$ python -q
>>> import numpy as np
>>> np.set_printoptions(suppress=True, linewidth=200)
>>> E = np.array([[3, 0, 0], [0, -3, 0], [0, 0, -3]])
>>> # triangular
>>> vec = np.array([-3, 3, 1])
>>> np.einsum("ij,j->i", E, vec)
array([-9, -9, -3])
>>> E * vec
array([[-9,  0,  0],
       [ 0, -9,  0],
       [ 0,  0, -3]])
>>> print(np.sign((E @ vec).round(6)))
[-1 -1 -1]
>>> def softmax(z):
...     e = np.exp(z - z.max(axis=-1, keepdims=True))
...     return e / e.sum(axis=-1, keepdims=True)
... 
>>> np.round(softmax(10 * E[0]), 3) + 0
array([1., 0., 0.])
>>> np.round(softmax(E).sum(axis=1), 3)
array([1., 1., 1.])
>>> np.round(softmax(E[0]), 3)
array([0.909, 0.045, 0.045])
>>> S = E @ E.T / np.sqrt(3)
>>> print(softmax(S).round(6).argmax(axis=1))
[0 1 2]
>>> np.round(softmax(S), 3)
array([[0.989, 0.005, 0.005],
       [0.005, 0.989, 0.005],
       [0.005, 0.005, 0.989]])
>>> r0 = np.array([2, 1, -1])
>>> A2 = E + np.outer(r0, np.eye(3)[1])
>>> np.linalg.matrix_rank(np.linalg.inv(A2) - np.linalg.inv(E), tol=1e-8)
np.int64(1)
>>> evals, V = np.linalg.eigh(E)
>>> print((evals > 1e-8).sum(), (evals < -1e-8).sum())
1 2
>>> np.round(np.linalg.eigvalsh(E @ E), 3)
array([9., 9., 9.])
>>> V.T @ V
array([[1., 0., 0.],
       [0., 1., 0.],
       [0., 0., 1.]])
>>> V @ np.diag(evals) @ V.T
array([[ 3.,  0.,  0.],
       [ 0., -3.,  0.],
       [ 0.,  0., -3.]])
>>> evals.sum(), np.trace(E)
(np.float64(-3.0), np.int64(-3))
>>> A2 = np.array([[8, 6], [-1, -8]])
>>> C = np.kron(A2, E)
>>> print(C.shape)
(6, 6)
>>> C
array([[ 24,   0,   0,  18,   0,   0],
       [  0, -24,   0,   0, -18,   0],
       [  0,   0, -24,   0,   0, -18],
       [ -3,   0,   0, -24,   0,   0],
       [  0,   3,   0,   0,  24,   0],
       [  0,   0,   3,   0,   0,  24]])
>>> feats = np.load("mat.npy")
>>> feats
array([[-0.33, -1.65, -0.33],
       [-0.63, -3.15, -0.63],
       [-0.06, -0.3 , -0.06],
       [-0.03, -0.15, -0.03]])
>>> np.linalg.matrix_rank(feats, rtol=0.1)
np.int64(1)
>>> round(np.linalg.norm(feats, 2) / np.linalg.norm(feats), 3)
np.float64(1.0)
>>> print(np.argsort(-np.linalg.norm(feats, axis=0).round(6), kind="stable")[:3])
[1 0 2]
>>> np.linalg.cond(feats) > 100
np.True_
>>> q, _ = np.linalg.qr(np.array([[0.1, -0.9, 0.9, 0.7],
...     [-0.5, -1.1, 1.3, -0.4],
...     [0.1, 0.4, -0.8, 0.9],
...     [-1.7, -1.3, -0.3, 0.0]]))
>>> W0 = 2 * q
>>> W0.round(3)
array([[-0.113, -1.586, -1.175,  0.304],
       [ 0.563, -1.08 ,  1.109, -1.135],
       [-0.113,  0.505, -1.086, -1.598],
       [ 1.913,  0.254, -0.459,  0.258]])
>>> q, R = np.linalg.qr(W0)
>>> q.shape, R.shape
((4, 4), (4, 4))
>>> np.round(np.linalg.norm(W0, axis=0), 3)
array([2., 2., 2., 2.])
>>> round(float(W0[:, 2] @ W0[:, 3]), 3)
-0.0
>>> vec = np.array([1, 2, 1, 1])
>>> h = np.maximum(W0 @ vec, 0)
>>> h.round(3)
array([0.   , 0.   , 0.   , 2.219])
>>> np.round(W0 * (h > 1e-9)[:, None], 3)
array([[-0.   , -0.   , -0.   ,  0.   ],
       [ 0.   , -0.   ,  0.   , -0.   ],
       [-0.   ,  0.   , -0.   , -0.   ],
       [ 1.913,  0.254, -0.459,  0.258]])
>>> print(np.round(np.maximum(W0 @ vec, 0) - np.maximum(-W0 @ vec, 0), 3))
[-4.154 -1.622 -1.785  2.219]
>>> rng = np.random.default_rng(555257)
>>> z = rng.permutation(4)
>>> z
array([2, 3, 0, 1])
>>> A2 = W0[z][:, z]
>>> round(np.linalg.det(A2), 3), round(float(np.linalg.det(W0[z])), 3)
(np.float64(-16.0), -16.0)
>>> np.round(np.sort(np.abs(np.linalg.eigvals(A2))), 3)
array([2., 2., 2., 2.])
>>> round(float(np.trace(A2)), 3)
-2.02
>>> np.allclose(A2, W0)
False
>>> m1 = np.loadtxt("block16.csv", delimiter=",")
>>> m1
array([[ 1.114, -0.109,  0.009],
       [-2.415,  1.413, -0.155],
       [ 2.329, -1.803, -0.422],
       [-0.069,  0.53 , -0.465],
       [ 1.133, -1.249,  0.141],
       [ 1.031, -1.203,  0.297],
       [-1.968,  1.649,  0.087],
       [ 0.626, -0.858,  0.216],
       [-1.265,  1.075,  0.039],
       [ 1.272, -1.12 ,  0.016],
       [-1.59 ,  1.708,  0.339],
       [ 0.131,  0.216, -0.314],
       [-1.837,  1.309, -0.171],
       [ 1.326, -1.42 , -0.239],
       [-1.347,  0.916,  0.277],
       [ 0.462, -0.068, -0.057],
       [ 1.159, -1.466, -0.253],
       [-1.752,  1.19 , -0.07 ]])
>>> Ac = m1 - m1.mean(axis=0)
>>> V = np.linalg.svd(Ac)[2][:1]
>>> A2 = Ac - Ac @ V.T @ V
>>> np.round(np.cov(Ac @ V.T, rowvar=False), 3)
np.float64(3.552)
>>> d = np.linalg.norm(m1[:, None] - m1[None], axis=-1)
>>> print((d + 1e9 * np.eye(18)).round(6).argmin(axis=1))
[15  6 13 11  5  4 12  5 14  4  6  3 17 16  8 11 13 12]
>>> np.flatnonzero(d[7] < d.mean() / 2)
array([ 0,  4,  5,  7,  9, 13, 15, 16])
>>> np.linalg.matrix_rank(d ** 2)
np.int64(5)
>>> d.shape
(18, 18)
>>> Ac = m1 - m1.mean(axis=0)
>>> Uu, s, Vt = np.linalg.svd(Ac, full_matrices=False)
>>> np.linalg.matrix_rank(Ac)
np.int64(3)
>>> np.round(Ac.mean(axis=0), 3) + 0
array([0., 0., 0.])
>>> np.searchsorted(np.cumsum(s ** 2) / (s ** 2).sum(), 0.9) + 1
np.int64(1)
>>> print(round((s ** 2).sum() ** 2 / (s ** 4).sum(), 3))
1.08
>>> np.abs(Vt[0]).argmax()
np.int64(0)
>>> print((np.sign(Uu[:, 0]) == np.sign(Uu[0, 0])).astype(int))
[1 0 1 0 1 1 0 1 0 1 0 1 0 1 0 1 1 0]
>>> print(s.round(3))
[7.771 1.22  0.953]
>>> np.abs(Uu[:, 0]).argmax()
np.int64(2)
>>> hat = m1 @ np.linalg.solve(m1.T @ m1, m1.T)
>>> np.round(hat @ m1[:, 1], 3)
array([-0.109,  1.413, -1.803,  0.53 , -1.249, -1.203,  1.649, -0.858,  1.075, -1.12 ,  1.708,  0.216,  1.309, -1.42 ,  0.916, -0.068, -1.466,  1.19 ])
>>> round(float(np.trace(hat)), 3)
3.0
>>> ang = np.radians(45)
>>> R = np.eye(3)
>>> R[0, 0] = R[2, 2] = np.cos(ang)
>>> R[0, 2], R[2, 0] = -np.sin(ang), np.sin(ang)
>>> R.round(3)
array([[ 0.707,  0.   , -0.707],
       [ 0.   ,  1.   ,  0.   ],
       [ 0.707,  0.   ,  0.707]])
>>> A2 = feats @ R.T
>>> print(np.round(np.linalg.svd(feats, compute_uv=False), 3) + 0, np.round(np.linalg.svd(A2, compute_uv=False), 3) + 0)
[3.712 0.    0.   ] [3.712 0.    0.   ]
>>> np.round(np.linalg.det(R), 3), np.round(np.trace(R), 3)
(np.float64(1.0), np.float64(2.414))
>>> np.allclose(np.linalg.norm(feats, axis=1), np.linalg.norm(A2, axis=1))
True
>>> X = np.load("x.npy")
>>> print(X)
[[6 3 4]
 [3 6 3]
 [4 3 6]]
>>> # symmetric
>>> (X - X.T) / 2
array([[0., 0., 0.],
       [0., 0., 0.],
       [0., 0., 0.]])
>>> round(np.abs(np.linalg.eigvals(X)).max(), 3)
np.float64(12.69)
>>> np.trace(X)
np.int64(18)
>>> z = rng.permutation(3)
>>> z
array([1, 2, 0])
>>> A2 = X[z][:, z]
>>> print(np.diag(A2))
[6 6 6]
>>> print(np.trace(A2))
18
>>> np.round(np.sort(np.abs(np.linalg.eigvals(A2))), 3)
array([ 2.  ,  3.31, 12.69])
>>> np.round(np.linalg.det(A2), 3), round(float(np.linalg.det(X[z])), 3)
(np.float64(84.0), 84.0)
>>> print(A2)
[[6 3 3]
 [3 6 4]
 [3 4 6]]
>>> ang = np.radians(72)
>>> R = np.eye(3)
>>> R[2, 2] = R[0, 0] = np.cos(ang)
>>> R[2, 0], R[0, 2] = -np.sin(ang), np.sin(ang)
>>> print(R.round(3))
[[ 0.309  0.     0.951]
 [ 0.     1.     0.   ]
 [-0.951  0.     0.309]]
>>> A2 = X @ R.T
>>> np.allclose(X @ X.T, A2 @ A2.T)
True
>>> np.round(np.abs(A2 - X).max(axis=0), 3)
array([2.942, 0.   , 8.47 ])
>>> print(np.round(np.linalg.det(R), 3), np.round(np.trace(R), 3))
1.0 1.618
>>> np.round(np.linalg.svd(X, compute_uv=False), 3), np.round(np.linalg.svd(A2, compute_uv=False), 3)
(array([12.69,  3.31,  2.  ]), array([12.69,  3.31,  2.  ]))
>>> q, V = np.linalg.qr(X[:, :2])[0], np.linalg.qr(X[:, 2:])[0]
>>> s = np.linalg.svd(q.T @ V, compute_uv=False)
>>> (s > 0.9).sum()
np.int64(1)
>>> print(round(float(np.linalg.norm(q @ q.T - V @ V.T, 2)), 3))
1.0
>>> np.round(np.degrees(np.arccos(s.clip(0, 1))), 3)
array([19.988])
>>> A2 = np.array([[-1, 3, 0], [-4, 2, 4]])
>>> C = np.kron(A2, X)
>>> C.shape
(6, 9)
>>> print(round(float(np.linalg.norm(C, 2)), 3), np.round(np.linalg.norm(A2, 2) * np.linalg.norm(X, 2), 3))
79.658 79.658
>>> np.linalg.matrix_rank(C)
np.int64(6)
>>> C
array([[ -6,  -3,  -4,  18,   9,  12,   0,   0,   0],
       [ -3,  -6,  -3,   9,  18,   9,   0,   0,   0],
       [ -4,  -3,  -6,  12,   9,  18,   0,   0,   0],
       [-24, -12, -16,  12,   6,   8,  24,  12,  16],
       [-12, -24, -12,   6,  12,   6,  12,  24,  12],
       [-16, -12, -24,   8,   6,  12,  16,  12,  24]])
>>> r0 = np.array([6, 2, 9]) + 0.5
>>> mat = np.outer(r0, r0) / (r0 @ r0)
>>> mat.round(3)
array([[0.305, 0.117, 0.445],
       [0.117, 0.045, 0.171],
       [0.445, 0.171, 0.65 ]])
>>> # equal to its transpose
>>> vec = np.array([-2, -1, -1])
>>> np.round(np.eye(3) - mat, 3)
array([[ 0.695, -0.117, -0.445],
       [-0.117,  0.955, -0.171],
       [-0.445, -0.171,  0.35 ]])
>>> round((vec - mat @ vec) @ (mat @ vec), 3)
np.float64(-0.0)
>>> np.round(mat @ vec, 3)
array([-1.171, -0.45 , -1.712])
>>> np.trace(mat)
np.float64(1.0)
>>> np.round(np.linalg.eigvalsh(2 * mat - np.eye(3)), 3)
array([-1., -1.,  1.])
>>> np.round(mat @ mat @ vec, 3)
array([-1.171, -0.45 , -1.712])
>>> z = rng.permutation(3)
>>> print(z)
[2 0 1]
>>> A2 = mat[z][:, z]
>>> np.round(np.diag(A2), 3)
array([0.65 , 0.305, 0.045])
>>> np.round(np.sort(np.abs(np.linalg.eigvals(A2))), 3) + 0
array([0., 0., 1.])
>>> np.trace(A2)
np.float64(1.0)
>>> Uu, s, Vt = np.linalg.svd(mat)
>>> np.argmax(s[:-1] / (s[1:] + 1e-6)) + 1
np.int64(1)
>>> A2 = Uu[:, :1] @ np.diag(s[:1]) @ Vt[:1]
>>> np.linalg.matrix_rank(A2)
np.int64(1)
>>> np.round(np.linalg.norm(mat - A2) / np.linalg.norm(mat), 3)
np.float64(0.0)
>>> evals, V = np.linalg.eigh(mat)
>>> (evals > 1e-8).sum(), (evals < -1e-8).sum()
(np.int64(1), np.int64(0))
>>> np.round(V.T @ mat @ V, 3) + 0
array([[0., 0., 0.],
       [0., 0., 0.],
       [0., 0., 1.]])
>>> print(np.round(np.linalg.eigvalsh(mat + 2 * np.eye(3)), 3))
[2. 2. 3.]
>>> np.round(np.abs(V[:, -1]), 3)
array([0.552, 0.212, 0.807])
>>> np.round(np.linalg.svd(mat, compute_uv=False), 3) + 0
array([1., 0., 0.])
>>> print(np.unique(evals.round(6) + 0, return_counts=True)[1])
[2 1]
>>> evals.round(3) + 0
array([0., 0., 1.])
>>> round(float(evals.sum()), 3), np.trace(mat)
(1.0, np.float64(1.0))
>>> rk = np.linalg.matrix_rank(mat)
>>> rk
np.int64(1)
>>> N = np.linalg.svd(mat)[2][rk:].T
>>> np.allclose(mat @ N, 0)
True
>>> print(N.shape)
(3, 2)
>>> np.round(N @ N.T, 3)
array([[ 0.695, -0.117, -0.445],
       [-0.117,  0.955, -0.171],
       [-0.445, -0.171,  0.35 ]])
>>> np.round(mat @ N, 3) + 0
array([[0., 0.],
       [0., 0.],
       [0., 0.]])
>>> [int(np.linalg.matrix_rank(np.delete(mat, i, axis=0))) for i in range(3)]
[1, 1, 1]
